In [1]: import numpy as np

In [2]: np.set_printoptions(precision=2, suppress=True, linewidth=160)

In [3]: feats = np.load("out15.npy")

In [4]: feats
Out[4]: 
array([[ 3.,  4.,  1., -4.],
       [ 2.,  0., -3., -5.],
       [ 0.,  0.,  2.,  1.],
       [ 0.,  0.,  0.,  1.]])

In [5]: evals, vecs = np.linalg.eig(feats)

In [6]: feats @ vecs[:, 0] - evals[0] * vecs[:, 0]
Out[6]: array([0., 0., 0., 0.])

In [7]: print(np.sort(np.linalg.eigvals(feats.T)))
[-1.7  1.   2.   4.7]

In [8]: np.sort(np.linalg.eigvals(np.linalg.inv(feats)))
Out[8]: array([-0.59,  0.21,  0.5 ,  1.  ])

In [9]: sig = 20 * 0.7 ** np.arange(3)

In [10]: q, _ = np.linalg.qr(np.array([[-2.3, 1.0, -1.8], [1.4, 0.0, -0.5], [0.4, 0.5, 1.3]]))

In [11]: rng = np.random.default_rng(4588)

In [12]: W0 = rng.normal(size=(13, 3)) * sig @ q

In [13]: W0
Out[13]: 
array([[-46.06,  -2.91,   1.26],
       [ -3.42,  33.61,   8.37],
       [ -0.73, -11.3 , -16.12],
       [-24.41,  -5.5 ,  14.37],
       [  6.65,  -2.12,  13.43],
       [-13.03, -35.05,   0.08],
       [  8.33,  -4.92, -19.92],
       [-29.1 ,  -8.43,  -4.6 ],
       [  8.92,  15.47,  -0.57],
       [-26.57, -20.11, -19.57],
       [ 22.62,   8.35,  -3.8 ],
       [-24.44,  12.45,   0.13],
       [ -0.53,  -2.87,  23.95]])

In [14]: np.trace(feats)
Out[14]: np.float64(6.0)

In [15]: round(float(np.abs(np.linalg.eigvals(feats)).max()), 2)
Out[15]: 4.7

In [16]: np.linalg.matrix_power(feats, 2)
Out[16]: 
array([[ 17.,  12.,  -7., -35.],
       [  6.,   8.,  -4., -16.],
       [  0.,   0.,   4.,   3.],
       [  0.,   0.,   0.,   1.]])

In [17]: np.sort(np.abs(np.linalg.eigvals(feats)))
Out[17]: array([1. , 1.7, 2. , 4.7])

In [18]: np.allclose(feats, feats.T)
Out[18]: False

In [19]: np.allclose(feats @ feats.T, feats.T @ feats)
Out[19]: False

In [20]: np.round(np.linalg.det(feats), 2)
Out[20]: np.float64(-16.0)

In [21]: (feats + feats.T) / 2
Out[21]: 
array([[ 3. ,  3. ,  0.5, -2. ],
       [ 3. ,  0. , -1.5, -2.5],
       [ 0.5, -1.5,  2. ,  0.5],
       [-2. , -2.5,  0.5,  1. ]])

In [22]: A = np.loadtxt("mat.csv", delimiter=",")

In [23]: print(A)
[[ 3.31  1.82  3.27]
 [ 1.75 -4.22  2.03]
 [-3.43  1.77  3.17]
 [-1.45  3.59 -3.16]
 [-1.68  4.57  1.12]
 [-1.54  4.56 -1.36]
 [-3.03 -3.97  0.2 ]
 [-0.12  4.22  2.68]
 [-3.52  1.59 -3.18]
 [-3.62  1.14  3.25]
 [-2.02  0.39  4.56]
 [ 2.07  4.53 -0.45]
 [-4.66 -1.05 -1.48]
 [ 3.96  2.8  -1.22]
 [-3.24  1.65  3.43]
 [-2.4  -3.95 -1.9 ]
 [-2.46 -4.16 -1.3 ]
 [-2.83 -1.99  3.61]
 [-3.73  1.06  3.16]
 [-3.31  3.75  0.03]
 [ 1.9   1.68 -4.31]
 [ 2.84 -0.87  4.02]
 [-0.82  3.12 -3.82]]

In [24]: q, vecs = np.linalg.qr(feats[:, :3])[0], np.linalg.qr(feats[:, 3:])[0]

In [25]: sig = np.linalg.svd(q.T @ vecs, compute_uv=False)

In [26]: np.round(np.linalg.norm(q @ q.T - vecs @ vecs.T, 2), 2)
Out[26]: np.float64(1.0)

In [27]: (sig > 0.9).sum()
Out[27]: np.int64(1)

In [28]: print(sig)
[0.99]

In [29]: A.shape
Out[29]: (23, 3)

In [30]: A.mean(axis=0)
Out[30]: array([-1.22,  0.96,  0.54])

In [31]: np.linalg.matrix_rank(A)
Out[31]: np.int64(3)

In [32]: basis = A[[1, 12]].astype(float)

In [33]: for _ in range(6):
    ...:     labels = np.linalg.norm(A[:, None] - basis, axis=-1).argmin(axis=1)
    ...:     basis = np.array([A[labels == j].mean(axis=0) for j in range(2)])
    ...: 

In [34]: labels
Out[34]: array([0, 0, 1, 1, 1, 1, 1, 1, 1, 1, 0, 1, 1, 0, 1, 1, 1, 0, 1, 1, 1, 0, 1])

In [35]: np.bincount(labels)
Out[35]: array([ 6, 17])

In [36]: labels = rng.permutation(3)

In [37]: other = A[:, labels] * rng.choice([-1, 1], 3)

In [38]: other
Out[38]: 
array([[-1.82,  3.31,  3.27],
       [ 4.22,  1.75,  2.03],
       [-1.77, -3.43,  3.17],
       [-3.59, -1.45, -3.16],
       [-4.57, -1.68,  1.12],
       [-4.56, -1.54, -1.36],
       [ 3.97, -3.03,  0.2 ],
       [-4.22, -0.12,  2.68],
       [-1.59, -3.52, -3.18],
       [-1.14, -3.62,  3.25],
       [-0.39, -2.02,  4.56],
       [-4.53,  2.07, -0.45],
       [ 1.05, -4.66, -1.48],
       [-2.8 ,  3.96, -1.22],
       [-1.65, -3.24,  3.43],
       [ 3.95, -2.4 , -1.9 ],
       [ 4.16, -2.46, -1.3 ],
       [ 1.99, -2.83,  3.61],
       [-1.06, -3.73,  3.16],
       [-3.75, -3.31,  0.03],
       [-1.68,  1.9 , -4.31],
       [ 0.87,  2.84,  4.02],
       [-3.12, -0.82, -3.82]])

In [39]: Uu, _, Vt = np.linalg.svd(A.T @ other)

In [40]: np.round(Uu @ Vt, 2) + 0
Out[40]: 
array([[ 0.,  1.,  0.],
       [-1.,  0.,  0.],
       [ 0.,  0.,  1.]])

In [41]: labels
Out[41]: array([1, 0, 2])

In [42]: data = np.loadtxt("m.csv", delimiter=",")

In [43]: data
Out[43]: 
array([[ 1.43, -3.22,  3.55],
       [-2.43,  4.18, -1.27],
       [-4.73,  0.33,  1.59],
       [ 4.22, -2.11, -1.64],
       [-2.85, -3.8 ,  1.57],
       [ 4.29,  1.  ,  2.38],
       [-1.44,  4.48,  1.69],
       [ 1.55, -2.54, -4.02],
       [ 4.03,  0.9 ,  2.81],
       [ 2.38,  4.19, -1.32],
       [-1.  , -0.77, -4.84],
       [-4.47, -2.21, -0.39],
       [ 1.85, -1.9 ,  4.24],
       [-4.68, -1.63, -0.68],
       [-2.9 , -3.81, -1.43],
       [ 1.13,  2.46,  4.2 ],
       [-4.13, -2.11,  1.86]])

In [44]: dist = np.linalg.norm(data[:, None] - data[None], axis=-1)

In [45]: np.unravel_index(dist.round(6).argmax(), dist.shape)
Out[45]: (np.int64(4), np.int64(9))

In [46]: np.linalg.matrix_rank(dist ** 2)
Out[46]: np.int64(5)

In [47]: print(np.linalg.norm(data, axis=1))
[5.   5.   5.   5.   5.   5.01 5.   5.   4.99 5.   5.   5.   5.   5.   5.   5.   5.  ]

In [48]: dist.mean(axis=1).argmax()
Out[48]: np.int64(9)

In [49]: q, vecs = np.linalg.qr(data[:, :2])[0], np.linalg.qr(data[:, 2:])[0]

In [50]: sig = np.linalg.svd(q.T @ vecs, compute_uv=False)

In [51]: print(sig)
[0.13]

In [52]: other = data + rng.integers(-2, 3, (17, 1)) @ rng.integers(-2, 3, (1, 3))

In [53]: other
Out[53]: 
array([[ 1.43, -3.22,  3.55],
       [-3.43,  4.18, -2.27],
       [-6.73,  0.33, -0.41],
       [ 2.22, -2.11, -3.64],
       [-4.85, -3.8 , -0.43],
       [ 6.29,  1.  ,  4.38],
       [ 0.56,  4.48,  3.69],
       [ 1.55, -2.54, -4.02],
       [ 3.03,  0.9 ,  1.81],
       [ 4.38,  4.19,  0.68],
       [-2.  , -0.77, -5.84],
       [-4.47, -2.21, -0.39],
       [ 3.85, -1.9 ,  6.24],
       [-2.68, -1.63,  1.32],
       [-2.9 , -3.81, -1.43],
       [ 2.13,  2.46,  5.2 ],
       [-6.13, -2.11, -0.14]])

In [54]: np.round(np.linalg.svd(other - data, compute_uv=False), 2) + 0
Out[54]: array([8.94, 0.  , 0.  ])

In [55]: np.abs(other - data).sum(axis=1)
Out[55]: array([0., 2., 4., 4., 4., 4., 4., 0., 2., 4., 2., 0., 4., 4., 0., 2., 4.])

In [56]: np.linalg.matrix_rank(other - data, tol=1e-8)
Out[56]: np.int64(1)

In [57]: x = np.array([-3, 1, -1])

In [58]: (other @ x).argmax()
Out[58]: np.int64(2)

In [59]: C2 = np.cov(data, rowvar=False)

In [60]: round(np.corrcoef(data[:, 1], data[:, 0])[0, 1], 2)
Out[60]: np.float64(0.19)

In [61]: np.argwhere(np.triu(np.abs(np.corrcoef(data.T)) > 0.8, 1))
Out[61]: array([], shape=(0, 2), dtype=int64)

In [62]: data.std(axis=0)
Out[62]: array([3.17, 2.73, 2.63])

In [63]: np.polyfit(data[:, 1], data[:, 0], 1)
Out[63]: array([ 0.22, -0.37])

In [64]: np.argsort(-data.std(axis=0).round(6), kind="stable")
Out[64]: array([0, 1, 2])

In [65]: arr = np.array([[1, -1], [1, 0]])

In [66]: x = np.array([0, 0])

In [67]: rhs = arr @ x

In [68]: rhs
Out[68]: array([0, 0])

In [69]: np.linalg.solve(arr, arr[:, 0])
Out[69]: array([1., 0.])

In [70]: print(np.linalg.solve(arr.T, arr[1]))
[0. 1.]

In [71]: np.linalg.solve(arr, rhs + arr[:, 1])
Out[71]: array([0., 1.])

In [72]: x = np.array([-3, -6])

In [73]: h1 = np.maximum(arr @ x, 0)

In [74]: arr * (h1 > 1e-9)[:, None]
Out[74]: 
array([[ 1, -1],
       [ 0,  0]])

In [75]: np.flatnonzero(h1 > 1e-9)
Out[75]: array([0])

In [76]: np.tanh(arr @ x)
Out[76]: array([ 1., -1.])

In [77]: q = arr.astype(float).copy()

In [78]: for j in range(2):
    ...:     q[:, j] -= q[:, :j] @ (q[:, :j].T @ q[:, j])
    ...:     q[:, j] /= np.linalg.norm(q[:, j])
    ...: 

In [79]: np.round(q.T @ arr, 2) + 0
Out[79]: 
array([[ 1.41, -0.71],
       [ 0.  ,  0.71]])

In [80]: np.round(q.T @ q, 2) + 0
Out[80]: 
array([[1., 0.],
       [0., 1.]])

In [81]: theta = np.radians(135)

In [82]: Rm = np.eye(2)

In [83]: Rm[0, 0] = Rm[1, 1] = np.cos(theta)

In [84]: Rm[0, 1], Rm[1, 0] = -np.sin(theta), np.sin(theta)

In [85]: print(Rm)
[[-0.71 -0.71]
 [ 0.71 -0.71]]

In [86]: other = arr @ Rm.T

In [87]: round(float(np.linalg.det(Rm)), 2), round(float(np.trace(Rm)), 2)
Out[87]: (1.0, -1.41)

In [88]: other.round(2) + 0
Out[88]: 
array([[ 0.  ,  1.41],
       [-0.71,  0.71]])

In [89]: np.abs(other - arr).max(axis=0)
Out[89]: array([1.71, 2.41])
